$ python3 -q
>>> import numpy as np
>>> from numpy import linalg as LA
>>> np.set_printoptions(precision=1, suppress=True, linewidth=160, sign=" ")
>>> rnd = lambda a: np.round(a, 1) + 0
>>> feats = np.load("arr.npy")
>>> feats
array([[  3,   3,   0,   0,   0,   0,   0,   0,   2,   0,   2,   0],
       [  0,   0,   0,   0,   0,   0,   0,   0,   2,   0,   0,   0],
       [  1,   0,   0,   0,   0,   0,   0,   0,   2,   0,   0,   0],
       [  3,   3,   0,   0,   0,   0,   0,   0,   2,   0,   2,   0],
       [  4,   8,   3,   0,   0,   0,   3,   2,   2,   0,   3,   2],
       [  6,  18,  11,   0,   0,   6,   9,  12,   2,   6,   5,  10],
       [  6,  18,  11,   0,   0,   6,   9,  12,   2,   6,   5,  10],
       [  4,   8,   3,   0,   0,   0,   3,   2,   2,   0,   3,   2],
       [  5,  13,   7,   0,   0,   3,   6,   7,   2,   3,   4,   6],
       [  6,  18,  11,   0,   0,   6,   9,  12,   2,   6,   5,  10],
       [  2,   0,   0,   0,   0,   0,   0,   0,   2,   0,   1,   0],
       [  3,   3,   0,   0,   0,   0,   0,   0,   2,   0,   2,   0],
       [  1,   0,   0,   0,   0,   0,   0,   0,   2,   0,   0,   0],
       [  0,   0,   0,   0,   0,   0,   0,   0,   2,   0,   0,   0],
       [  5,  13,   7,   0,   0,   3,   6,   7,   2,   3,   4,   6],
       [  3,   3,   0,   0,   0,   0,   0,   0,   2,   0,   2,   0],
       [  4,   8,   3,   0,   0,   0,   3,   2,   2,   0,   3,   2],
       [  0,   0,   0,   0,   0,   0,   0,   0,   2,   0,   0,   0],
       [  3,   3,   0,   0,   0,   0,   0,   0,   2,   0,   2,   0],
       [  6,  18,  11,   0,   0,   6,   9,  12,   2,   6,   5,  10],
       [  1,   0,   0,   0,   0,   0,   0,   0,   2,   0,   0,   0],
       [  6,  18,  11,   0,   0,   6,   9,  12,   2,   6,   5,  10],
       [  1,   0,   0,   0,   0,   0,   0,   0,   2,   0,   0,   0],
       [  4,   8,   3,   0,   0,   0,   3,   2,   2,   0,   3,   2],
       [  2,   0,   0,   0,   0,   0,   0,   0,   2,   0,   1,   0],
       [  4,   8,   3,   0,   0,   0,   3,   2,   2,   0,   3,   2],
       [  4,   8,   3,   0,   0,   0,   3,   2,   2,   0,   3,   2],
       [  4,   8,   3,   0,   0,   0,   3,   2,   2,   0,   3,   2],
       [  0,   0,   0,   0,   0,   0,   0,   0,   2,   0,   0,   0],
       [  1,   0,   0,   0,   0,   0,   0,   0,   2,   0,   0,   0],
       [  1,   0,   0,   0,   0,   0,   0,   0,   2,   0,   0,   0],
       [  4,   8,   3,   0,   0,   0,   3,   2,   2,   0,   3,   2],
       [  3,   3,   0,   0,   0,   0,   0,   0,   2,   0,   2,   0],
       [  4,   8,   3,   0,   0,   0,   3,   2,   2,   0,   3,   2],
       [  4,   8,   3,   0,   0,   0,   3,   2,   2,   0,   3,   2],
       [  6,  18,  11,   0,   0,   6,   9,  12,   2,   6,   5,  10],
       [  6,  18,  11,   0,   0,   6,   9,  12,   2,   6,   5,  10],
       [  4,   8,   3,   0,   0,   0,   3,   2,   2,   0,   3,   2],
       [  2,   0,   0,   0,   0,   0,   0,   0,   2,   0,   1,   0],
       [  0,   0,   0,   0,   0,   0,   0,   0,   2,   0,   0,   0],
       [  1,   0,   0,   0,   0,   0,   0,   0,   2,   0,   0,   0],
       [  4,   8,   3,   0,   0,   0,   3,   2,   2,   0,   3,   2],
       [  5,  13,   7,   0,   0,   3,   6,   7,   2,   3,   4,   6],
       [  3,   3,   0,   0,   0,   0,   0,   0,   2,   0,   2,   0],
       [  6,  18,  11,   0,   0,   6,   9,  12,   2,   6,   5,  10],
       [  0,   0,   0,   0,   0,   0,   0,   0,   2,   0,   0,   0],
       [  2,   0,   0,   0,   0,   0,   0,   0,   2,   0,   1,   0]])
>>> other = feats[0, 0] * feats[1:] - np.outer(feats[1:, 0], feats[0])
>>> other
array([[ 0,  0,  0,  0,  0,  0,  0,  0,  6,  0,  0,  0],
       [ 0, -3,  0,  0,  0,  0,  0,  0,  4,  0, -2,  0],
       [ 0,  0,  0,  0,  0,  0,  0,  0,  0,  0,  0,  0],
       [ 0, 12,  9,  0,  0,  0,  9,  6, -2,  0,  1,  6],
       [ 0, 36, 33,  0,  0, 18, 27, 36, -6, 18,  3, 30],
       [ 0, 36, 33,  0,  0, 18, 27, 36, -6, 18,  3, 30],
       [ 0, 12,  9,  0,  0,  0,  9,  6, -2,  0,  1,  6],
       [ 0, 24, 21,  0,  0,  9, 18, 21, -4,  9,  2, 18],
       [ 0, 36, 33,  0,  0, 18, 27, 36, -6, 18,  3, 30],
       [ 0, -6,  0,  0,  0,  0,  0,  0,  2,  0, -1,  0],
       [ 0,  0,  0,  0,  0,  0,  0,  0,  0,  0,  0,  0],
       [ 0, -3,  0,  0,  0,  0,  0,  0,  4,  0, -2,  0],
       [ 0,  0,  0,  0,  0,  0,  0,  0,  6,  0,  0,  0],
       [ 0, 24, 21,  0,  0,  9, 18, 21, -4,  9,  2, 18],
       [ 0,  0,  0,  0,  0,  0,  0,  0,  0,  0,  0,  0],
       [ 0, 12,  9,  0,  0,  0,  9,  6, -2,  0,  1,  6],
       [ 0,  0,  0,  0,  0,  0,  0,  0,  6,  0,  0,  0],
       [ 0,  0,  0,  0,  0,  0,  0,  0,  0,  0,  0,  0],
       [ 0, 36, 33,  0,  0, 18, 27, 36, -6, 18,  3, 30],
       [ 0, -3,  0,  0,  0,  0,  0,  0,  4,  0, -2,  0],
       [ 0, 36, 33,  0,  0, 18, 27, 36, -6, 18,  3, 30],
       [ 0, -3,  0,  0,  0,  0,  0,  0,  4,  0, -2,  0],
       [ 0, 12,  9,  0,  0,  0,  9,  6, -2,  0,  1,  6],
       [ 0, -6,  0,  0,  0,  0,  0,  0,  2,  0, -1,  0],
       [ 0, 12,  9,  0,  0,  0,  9,  6, -2,  0,  1,  6],
       [ 0, 12,  9,  0,  0,  0,  9,  6, -2,  0,  1,  6],
       [ 0, 12,  9,  0,  0,  0,  9,  6, -2,  0,  1,  6],
       [ 0,  0,  0,  0,  0,  0,  0,  0,  6,  0,  0,  0],
       [ 0, -3,  0,  0,  0,  0,  0,  0,  4,  0, -2,  0],
       [ 0, -3,  0,  0,  0,  0,  0,  0,  4,  0, -2,  0],
       [ 0, 12,  9,  0,  0,  0,  9,  6, -2,  0,  1,  6],
       [ 0,  0,  0,  0,  0,  0,  0,  0,  0,  0,  0,  0],
       [ 0, 12,  9,  0,  0,  0,  9,  6, -2,  0,  1,  6],
       [ 0, 12,  9,  0,  0,  0,  9,  6, -2,  0,  1,  6],
       [ 0, 36, 33,  0,  0, 18, 27, 36, -6, 18,  3, 30],
       [ 0, 36, 33,  0,  0, 18, 27, 36, -6, 18,  3, 30],
       [ 0, 12,  9,  0,  0,  0,  9,  6, -2,  0,  1,  6],
       [ 0, -6,  0,  0,  0,  0,  0,  0,  2,  0, -1,  0],
       [ 0,  0,  0,  0,  0,  0,  0,  0,  6,  0,  0,  0],
       [ 0, -3,  0,  0,  0,  0,  0,  0,  4,  0, -2,  0],
       [ 0, 12,  9,  0,  0,  0,  9,  6, -2,  0,  1,  6],
       [ 0, 24, 21,  0,  0,  9, 18, 21, -4,  9,  2, 18],
       [ 0,  0,  0,  0,  0,  0,  0,  0,  0,  0,  0,  0],
       [ 0, 36, 33,  0,  0, 18, 27, 36, -6, 18,  3, 30],
       [ 0,  0,  0,  0,  0,  0,  0,  0,  6,  0,  0,  0],
       [ 0, -6,  0,  0,  0,  0,  0,  0,  2,  0, -1,  0]])
>>> np.flatnonzero(~other.round(6).any(axis=1))
array([  2,  10,  14,  17,  31,  42])
